$ python -q
>>> import numpy as np
>>> import numpy.linalg as la
>>> np.set_printoptions(precision=2, suppress=True, linewidth=140, legacy="1.25")
>>> rnd = lambda a: np.round(a, 2) + 0
>>> r0 = np.array([-1, 2, 0, 2, 2, 0, 0, -2, 2, 0])
>>> rng = np.random.default_rng(314638)
>>> E = np.outer(rng.normal(size=37), r0) + 0.3 * rng.normal(size=(37, 10))
>>> print(rnd(E))
[[-0.98  1.42 -0.29  1.6   1.91 -0.12  0.35 -1.74  1.9  -0.22]
 [-0.45  1.02 -0.04  1.15  0.93 -0.09  0.01 -0.94  1.15  0.02]
 [-1.72  3.41  0.4   2.78  2.74 -0.29 -0.05 -3.22  2.97  0.49]
 [ 0.83 -1.82 -0.09 -1.55 -1.46 -0.22  0.19  1.47 -1.23 -0.12]
 [-0.34  0.28  0.2   0.26 -0.29  0.79 -0.68 -0.73 -0.14  0.06]
 [ 0.83 -1.68  0.61 -1.32 -1.51  0.07  0.14  1.54 -1.52  0.43]
 [-0.2  -0.37  0.17  0.1   0.36  0.68  0.37  0.24  0.24 -0.06]
 [-1.21  1.25  0.15  1.57  1.02 -0.39  0.27 -1.25  1.38 -0.06]
 [ 1.18 -2.08 -0.18 -2.18 -2.75  0.15  0.04  1.81 -2.12  0.09]
 [ 0.12 -0.71 -0.62 -0.37  0.19 -0.44 -0.49  0.38 -0.67  0.14]
 [ 2.26 -3.31  0.29 -3.08 -3.69  0.21 -0.13  3.41 -3.93 -0.25]
 [-0.54 -0.56 -0.32  0.57  0.31  0.41 -0.06  0.3  -0.32 -0.34]
 [ 1.05 -1.88 -0.16 -2.33 -1.51 -0.05  0.02  2.16 -2.01 -0.18]
 [ 0.    0.07  0.21  0.39 -0.21  0.26 -0.11  0.01  0.19 -0.12]
 [-0.06  0.63  0.29  0.72  0.81 -0.06 -0.02 -0.14 -0.08  0.06]
 [-1.28  1.95  0.81  1.8   2.28 -0.03  0.2  -1.67  1.82 -0.16]
 [ 0.9  -1.63 -0.22 -1.67 -1.95  0.06  0.17  1.35 -1.31  0.5 ]
 [-0.73  0.64  0.07  0.73 -0.04 -0.12  0.23 -0.04 -0.02  0.03]
 [ 1.05 -1.96 -0.23 -1.79 -2.37  0.2   0.21  2.31 -2.19  0.24]
 [ 0.2  -0.69  0.51 -0.41 -0.75 -0.74  0.14  0.31 -0.16  0.2 ]
 [-0.11 -1.21 -0.44 -0.53 -0.38  0.31  0.24  0.18 -0.67 -0.18]
 [ 0.01  0.12 -0.44  0.49  0.    0.13  0.04  0.09  0.79 -0.19]
 [ 1.07 -2.61 -0.78 -1.7  -2.26  0.07 -0.06  1.04 -1.41 -0.23]
 [ 1.42 -2.37  0.12 -2.53 -2.11  0.01 -0.12  2.57 -2.18  0.01]
 [ 2.11 -4.71  0.   -4.25 -5.02 -0.12 -0.03  4.44 -4.9  -0.12]
 [-1.29  1.24 -0.09  1.59  1.41  0.7   0.2  -1.78  1.09 -0.12]
 [ 1.26 -2.88 -0.54 -3.08 -3.18  0.6   0.09  3.22 -3.29  0.33]
 [ 1.7  -3.81  0.36 -3.8  -3.38 -0.24 -0.54  3.72 -3.29  0.14]
 [-0.19 -0.18  0.31  0.34 -0.2   0.01 -0.19 -0.07  0.08 -0.59]
 [-1.57  1.95 -0.04  2.14  2.01 -0.45  0.34 -2.32  1.89  0.73]
 [ 2.15 -4.12  0.   -4.79 -5.06  0.16 -0.35  5.17 -5.36 -0.14]
 [ 1.45 -3.49  0.17 -3.27 -3.35 -0.28  0.26  2.7  -3.28  0.11]
 [ 0.7  -1.62 -0.24 -1.67 -2.41 -0.23  0.51  1.59 -1.93 -0.51]
 [ 1.09 -2.54  0.38 -2.73 -1.95 -0.64  0.3   2.61 -2.77 -0.25]
 [-0.49  0.01  0.1  -0.47  0.36 -0.51 -0.04 -0.31  0.87 -0.1 ]
 [-2.38  4.59  0.01  4.88  5.17 -0.37  0.34 -4.49  5.03  0.06]
 [-0.6   1.7   0.23  1.93  2.56 -0.34  0.42 -2.13  1.49  0.28]]
>>> cent = E[[19, 17]].astype(float)
>>> for _ in range(6):
...     z = la.norm(E[:, None] - cent, axis=-1).argmin(axis=1)
...     cent = np.array([E[z == j].mean(axis=0) for j in range(2)])
... 
>>> print(z)
[1 1 1 0 1 0 1 1 0 1 0 1 0 1 1 1 0 1 0 1 1 1 0 0 0 1 0 0 1 1 0 0 0 0 1 1 1]
>>> print(rnd(cent[1] - cent[0]))
[-1.97  3.45  0.09  3.62  3.71 -0.02  0.03 -3.49  3.57 -0.01]
>>> print(np.bincount(z))
[16 21]
